$ ipython --no-banner

In [1]: import numpy as np

In [2]: import numpy.linalg as la

In [3]: np.set_printoptions(precision=2, suppress=True, linewidth=120, sign=" ")

In [4]: def rnd(a):
   ...:     return np.round(a, 2) + 0
   ...: 

In [5]: K = np.load("out7.npy")

In [6]: print(rnd(K))
[[ 16.88 -55.01 -30.43 -52.67   8.52 -38.31  36.8  -48.45 -77.12]
 [ 13.42 -35.96 -15.97 -33.02   4.86 -28.13  27.7  -33.29 -52.82]
 [ 12.18 -30.06 -11.76 -27.05   3.87 -24.91  24.72 -28.57 -45.23]
 [ 11.33 -26.28  -9.16 -23.27   3.28 -22.82  22.76 -25.54 -40.35]
 [ 10.54 -23.01  -6.97 -20.02   2.81 -20.98  21.02 -22.9  -36.1 ]
 [  9.65 -19.49  -4.71 -16.57   2.33 -18.98  19.08 -20.05 -31.5 ]
 [  8.54 -15.45  -2.26 -12.67   1.85 -16.63  16.78 -16.77 -26.19]
 [  7.92 -13.35  -1.05 -10.66   1.62 -15.37  15.53 -15.04 -23.4 ]
 [  7.82 -13.03  -0.87 -10.36   1.59 -15.18  15.33 -14.77 -22.97]
 [  5.89  -7.26   2.07  -5.01   1.12 -11.55  11.62  -9.95 -15.16]
 [  5.39  -5.96   2.62  -3.85   1.04 -10.67  10.7   -8.83 -13.35]
 [  5.17  -5.4    2.85  -3.35   1.02 -10.28  10.3   -8.35 -12.57]
 [  3.9   -2.56   3.78  -0.91   0.93  -8.17   8.04  -5.81  -8.46]
 [  1.81   0.78   3.87   1.59   0.98  -4.87   4.45  -2.4   -3.01]
 [  1.62   0.98   3.77   1.71   0.99  -4.56   4.12  -2.14  -2.6 ]
 [  1.08   1.4    3.33   1.88   1.    -3.68   3.17  -1.45  -1.55]
 [  0.88   1.5    3.09   1.88   0.99  -3.31   2.79  -1.2   -1.18]
 [  0.75   1.54   2.92   1.85   0.99  -3.07   2.55  -1.05  -0.96]
 [  0.72   1.54   2.88   1.85   0.98  -3.02   2.49  -1.01  -0.92]
 [  0.39   1.51   2.3    1.65   0.92  -2.33   1.82  -0.65  -0.42]
 [  0.38   1.51   2.27   1.64   0.92  -2.3    1.79  -0.63  -0.4 ]
 [  0.17   1.33   1.73   1.36   0.81  -1.75   1.28  -0.41  -0.14]
 [  0.05   1.09   1.27   1.06   0.68  -1.3    0.9   -0.26  -0.01]
 [  0.04   1.06   1.23   1.03   0.67  -1.26   0.87  -0.25   0.  ]
 [  0.04   1.06   1.23   1.03   0.67  -1.26   0.86  -0.25   0.  ]
 [  0.04   1.04   1.2    1.01   0.66  -1.23   0.84  -0.24   0.  ]
 [ -0.01   0.83   0.88   0.78   0.53  -0.92   0.61  -0.16   0.04]
 [  0.16  -0.72  -0.51  -0.57  -0.56   0.69  -0.35   0.09  -0.13]
 [  0.87  -2.22  -1.01  -1.49  -2.14   2.15  -0.86   0.34  -0.4 ]
 [  1.26  -2.77  -0.98  -1.72  -2.92   2.76  -1.     0.49  -0.45]
 [  2.72  -4.12  -0.09  -1.83  -5.63   4.68  -1.31   1.18  -0.29]
 [  3.96  -4.77   1.2   -1.39  -7.88   6.17  -1.47   1.93   0.17]
 [  5.99  -5.24   3.95  -0.03 -11.53   8.52  -1.68   3.39   1.39]
 [  6.14  -5.25   4.17   0.09 -11.79   8.68  -1.7    3.5    1.5 ]
 [ 14.36  -2.77  19.93  10.41 -26.97  18.39  -2.69  11.65  10.37]
 [ 14.59  -2.63  20.44  10.78 -27.41  18.67  -2.72  11.92  10.68]
 [ 20.37   1.65  34.22  20.88 -38.5   25.92  -3.7   19.16  19.45]
 [ 23.45   4.51  42.2   26.94 -44.55  29.93  -4.32  23.39  24.74]
 [ 25.77   6.88  48.42  31.73 -49.13  33.    -4.82  26.71  28.95]
 [ 27.72   9.01  53.78  35.91 -53.02  35.62  -5.27  29.59  32.63]
 [ 32.88  15.19  68.58  47.61 -63.46  42.73  -6.57  37.59  42.97]
 [ 33.08  15.45  69.19  48.09 -63.88  43.02  -6.62  37.92  43.4 ]]

In [7]: cen = K - K.mean(axis=0)

In [8]: vecs = la.svd(cen)[2][:3]

In [9]: other = cen - cen @ vecs.T @ vecs

In [10]: print(rnd(np.diag(vecs.T @ vecs)))
[ 0.24  0.35  0.5   0.29  0.46  0.41  0.26  0.15  0.34]

In [11]: print(rnd(other.std(axis=0)))
[ 0.  0.  0.  0.  0.  0.  0.  0.  0.]

In [12]: dist = la.norm(K[:, None] - K[None], axis=-1)

In [13]: print(dist.mean(axis=1).argmax())
0

In [14]: print(la.matrix_rank(dist ** 2))
5

In [15]: print(np.flatnonzero(dist[13] < dist.mean() / 2))
[  9  10  11  12  13  14  15  16  17  18  19  20  21  22  23  24  25  26  27  28  29  30  31  32  33]

In [16]: print(rnd(dist[:5, :5]))
[[  0.    44.61  58.38  67.19  74.82]
 [ 44.61   0.    13.78  22.59  30.23]
 [ 58.38  13.78   0.     8.82  16.45]
 [ 67.19  22.59   8.82   0.     7.64]
 [ 74.82  30.23  16.45   7.64   0.  ]]

In [17]: print(np.unravel_index(dist.round(6).argmax(), dist.shape))
(np.int64(0), np.int64(41))

In [18]: print(dist[13].round(6).argsort(kind="stable")[:4])
[ 13  14  15  16]

In [19]: print(dist.shape)
(42, 42)

In [20]: m1 = np.load("layer7.npy")

In [21]: print(m1)
[[  3   2   3   1   2   0]
 [  5   4   5   3   4   1]
 [  8   5   7   5   4   4]
 [ 11   6  10   7   4   5]
 [ 11   8  10   9   7   7]
 [ 13   8  11   9   9   8]
 [ 14   8  11  10   9   9]
 [ 16  10  12  11   9  11]
 [ 16  10  12  13  10  11]
 [ 18  10  14  13  12  12]
 [ 21  11  16  16  13  12]
 [ 24  12  16  18  13  13]
 [ 24  15  19  20  14  15]
 [ 27  16  19  23  17  15]
 [ 27  16  20  23  20  17]
 [ 29  17  22  24  22  20]
 [ 32  20  22  26  22  23]
 [ 33  22  23  28  24  24]
 [ 35  25  24  30  26  27]
 [ 36  27  24  30  29  30]
 [ 37  28  24  30  31  33]
 [ 39  28  24  31  34  35]
 [ 40  30  27  33  36  35]
 [ 43  31  28  34  39  36]
 [ 45  31  30  37  42  37]
 [ 46  32  30  37  44  37]
 [ 46  32  30  40  44  37]
 [ 46  33  31  42  46  38]
 [ 49  35  34  43  48  38]
 [ 51  37  35  46  50  41]
 [ 52  37  38  48  53  44]
 [ 54  38  39  49  55  45]
 [ 54  40  40  49  56  47]
 [ 57  40  43  49  59  49]]

In [22]: z = K[:, 2] > np.median(K[:, 2])

In [23]: f = K[z].mean(axis=0) - K[~z].mean(axis=0)

In [24]: print(z.astype(int))
[ 0  0  0  0  0  0  0  0  0  0  1  1  1  1  1  1  1  1  1  1  1  0  0  0  0  0  0  0  0  0  0  0  1  1  1  1  1  1  1
  1  1  1]
